% ipython --no-banner

In [1]: import numpy as np

In [2]: np.set_printoptions(suppress=True, linewidth=140)

In [3]: feats = np.load("data.npy")

In [4]: feats
Out[4]: 
array([[ 7,  8,  6, 11,  4],
       [ 8, 15, 10, 18,  5],
       [ 6, 10, 30, 19,  7],
       [11, 18, 19, 27,  5],
       [ 4,  5,  7,  5,  6]])

In [5]: vals, evecs = np.linalg.eigh(feats)

In [6]: vec = np.array([3, 1, 0, 1, 0])

In [7]: np.abs(feats).sum(axis=1).max(), np.round(np.abs(vals).max(), 1)
Out[7]: (np.int64(80), np.float64(62.7))

In [8]: np.round(np.linalg.eigvalsh(feats[1:, 1:]), 1)
Out[8]: array([ 0.7,  4.9, 13.7, 58.7])

In [9]: np.round(evecs * np.sqrt(vals) @ evecs.T, 1)
Out[9]: 
array([[1.9, 0.9, 0.3, 1.4, 0.7],
       [0.9, 2.9, 0.6, 2.2, 0.7],
       [0.3, 0.6, 5. , 1.9, 0.9],
       [1.4, 2.2, 1.9, 4.1, 0.1],
       [0.7, 0.7, 0.9, 0.1, 2. ]])

In [10]: B = feats / np.sqrt((feats ** 2).mean(axis=1, keepdims=True))

In [11]: np.linalg.matrix_rank(feats - feats.mean(axis=1, keepdims=True))
Out[11]: np.int64(4)

In [12]: np.linalg.matrix_rank(B) == np.linalg.matrix_rank(feats)
Out[12]: np.True_

In [13]: proj = np.triu(np.array([[3, 3, 0, 6, 8],
    ...:     [0, 5, 8, 4, 5],
    ...:     [1, 3, 4, 1, 6],
    ...:     [2, 5, 2, 8, 7],
    ...:     [1, 5, 8, 7, 5]]), 1) + np.eye(5)

In [14]: B = proj @ feats @ np.linalg.inv(proj)

In [15]: np.trace(B), np.trace(feats)
Out[15]: (np.float64(85.0), np.int64(85))

In [16]: np.round(np.linalg.det(B), 1)
Out[16]: np.float64(1785.0)

In [17]: np.linalg.matrix_rank(B)
Out[17]: np.int64(5)

In [18]: proj @ feats - feats @ proj
Out[18]: 
array([[ 122.,  172.,  136.,  176., -116.],
       [ 112.,  153.,  231.,  167., -219.],
       [  35.,   30.,  -19.,  -49., -370.],
       [  28.,    2.,  -95., -122., -439.],
       [   0.,  -12.,  -40.,  -51., -134.]])

In [19]: vals, evecs = np.linalg.eigh(feats)

In [20]: round(float(vals.sum()), 1), np.trace(feats)
Out[20]: (85.0, np.int64(85))

In [21]: np.round(evecs.T @ feats @ evecs, 1) + 0
Out[21]: 
array([[ 0.2,  0. ,  0. ,  0. ,  0. ],
       [ 0. ,  2. ,  0. ,  0. ,  0. ],
       [ 0. ,  0. ,  5.4,  0. ,  0. ],
       [ 0. ,  0. ,  0. , 14.8,  0. ],
       [ 0. ,  0. ,  0. ,  0. , 62.7]])

In [22]: np.round(np.linalg.eigvalsh(feats + -3 * np.eye(5)), 1)
Out[22]: array([-2.8, -1. ,  2.4, 11.8, 59.7])

In [23]: np.round(np.abs(evecs[:, -1]), 1)
Out[23]: array([0.3, 0.4, 0.6, 0.6, 0.2])

In [24]: np.unique(vals.round(6) + 0, return_counts=True)[1]
Out[24]: array([1, 1, 1, 1, 1])

In [25]: cent = np.array([[-4, 0, -5, -4, -2, -5, -4, 0, 5, -5, 1],
    ...:     [3, 2, 5, -3, 5, -1, 0, 5, -3, -5, -2]])

In [26]: E = np.repeat(cent, 31 // 2, axis=0)

In [27]: rng = np.random.default_rng(236902)

In [28]: E = E + 0.1 * rng.normal(size=E.shape)

In [29]: print(E.round(1) + 0)
[[-4.1  0.  -5.  -3.9 -2.  -4.9 -4.1  0.3  5.  -4.9  1.1]
 [-4.   0.  -5.  -4.1 -2.1 -4.9 -4.1 -0.2  5.1 -4.9  1. ]
 [-3.8 -0.2 -4.9 -3.9 -2.  -5.1 -3.9  0.   5.  -5.1  1. ]
 [-4.   0.  -5.1 -4.  -2.  -5.2 -4.1  0.   5.2 -4.9  1.2]
 [-4.1  0.  -4.8 -4.1 -1.9 -5.1 -4.   0.   4.8 -4.9  1. ]
 [-4.1  0.  -5.  -3.9 -2.  -5.  -4.1 -0.3  5.  -5.   1. ]
 [-3.9  0.  -4.7 -4.  -2.  -4.8 -4.  -0.2  5.1 -5.1  1. ]
 [-4.2  0.  -4.8 -3.9 -2.1 -4.9 -4.  -0.1  4.9 -5.2  1.2]
 [-4.   0.2 -4.9 -4.  -2.  -5.  -3.9  0.   5.  -4.9  0.9]
 [-4.2  0.2 -4.9 -4.  -2.1 -5.  -3.8  0.   5.1 -5.1  1. ]
 [-4.1  0.1 -4.9 -4.1 -2.  -4.9 -3.9 -0.1  4.8 -4.9  1.1]
 [-3.9  0.1 -5.2 -3.9 -2.1 -5.2 -4.   0.   5.1 -4.8  1. ]
 [-4.   0.2 -5.  -4.1 -2.  -5.  -4.1 -0.1  5.  -5.1  0.9]
 [-3.9  0.  -5.1 -4.  -2.2 -5.1 -3.8  0.1  5.2 -5.   1. ]
 [-4.1  0.1 -5.1 -3.9 -2.1 -4.9 -3.9  0.   5.1 -5.1  1.1]
 [ 3.   1.9  5.  -2.9  5.  -1.   0.   5.  -2.8 -5.  -1.9]
 [ 2.9  2.   5.1 -3.   5.2 -1.2  0.   5.1 -3.  -5.  -2. ]
 [ 3.   2.   5.  -3.1  5.1 -1.   0.   5.  -2.8 -5.  -2.1]
 [ 3.   2.   5.2 -3.   5.  -0.9  0.   4.8 -2.9 -4.9 -2. ]
 [ 2.9  2.   5.1 -3.   4.9 -0.9  0.   4.9 -2.8 -4.8 -2.1]
 [ 3.2  2.   5.  -3.1  5.  -0.9 -0.2  5.  -3.  -5.1 -2. ]
 [ 3.1  1.9  5.1 -2.9  5.  -1.1 -0.1  5.  -3.1 -5.  -1.9]
 [ 2.9  1.9  5.2 -3.1  5.1 -1.  -0.1  5.1 -2.9 -5.2 -2.1]
 [ 3.1  2.   5.2 -2.8  5.2 -0.9  0.   4.7 -2.8 -5.  -1.9]
 [ 2.8  2.   5.1 -3.1  4.9 -1.   0.   5.  -3.  -5.1 -1.9]
 [ 2.9  2.1  5.  -2.9  5.2 -1.   0.1  5.1 -3.2 -5.  -2. ]
 [ 2.9  1.9  5.  -3.1  5.  -1.  -0.1  4.9 -3.1 -5.2 -2. ]
 [ 2.8  1.9  4.9 -3.1  5.2 -1.   0.   5.  -3.1 -4.9 -2. ]
 [ 2.9  2.2  4.9 -3.1  5.1 -1.1  0.   5.  -3.  -4.9 -2.1]
 [ 3.2  2.1  4.8 -2.9  5.  -0.9 -0.1  5.2 -3.  -5.  -1.8]]

In [30]: C2 = np.cov(E, rowvar=False)

In [31]: np.round(np.linalg.eigvalsh(C2)[::-1], 1) + 0
Out[31]: array([86.4,  0. ,  0. ,  0. ,  0. ,  0. ,  0. ,  0. ,  0. ,  0. ,  0. ])

In [32]: np.round(np.corrcoef(E.T), 1) + 0
Out[32]: 
array([[ 1.,  1.,  1.,  1.,  1.,  1.,  1.,  1., -1.,  0., -1.],
       [ 1.,  1.,  1.,  1.,  1.,  1.,  1.,  1., -1.,  0., -1.],
       [ 1.,  1.,  1.,  1.,  1.,  1.,  1.,  1., -1.,  0., -1.],
       [ 1.,  1.,  1.,  1.,  1.,  1.,  1.,  1., -1.,  0., -1.],
       [ 1.,  1.,  1.,  1.,  1.,  1.,  1.,  1., -1.,  0., -1.],
       [ 1.,  1.,  1.,  1.,  1.,  1.,  1.,  1., -1.,  0., -1.],
       [ 1.,  1.,  1.,  1.,  1.,  1.,  1.,  1., -1.,  0., -1.],
       [ 1.,  1.,  1.,  1.,  1.,  1.,  1.,  1., -1.,  0., -1.],
       [-1., -1., -1., -1., -1., -1., -1., -1.,  1.,  0.,  1.],
       [ 0.,  0.,  0.,  0.,  0.,  0.,  0.,  0.,  0.,  1.,  0.],
       [-1., -1., -1., -1., -1., -1., -1., -1.,  1.,  0.,  1.]])

In [33]: np.round(np.median(E, axis=0), 1) + 0
Out[33]: array([-0.5,  1. ,  0. , -3.5,  1.5, -3. , -2. ,  2.5,  1. , -5. , -0.5])
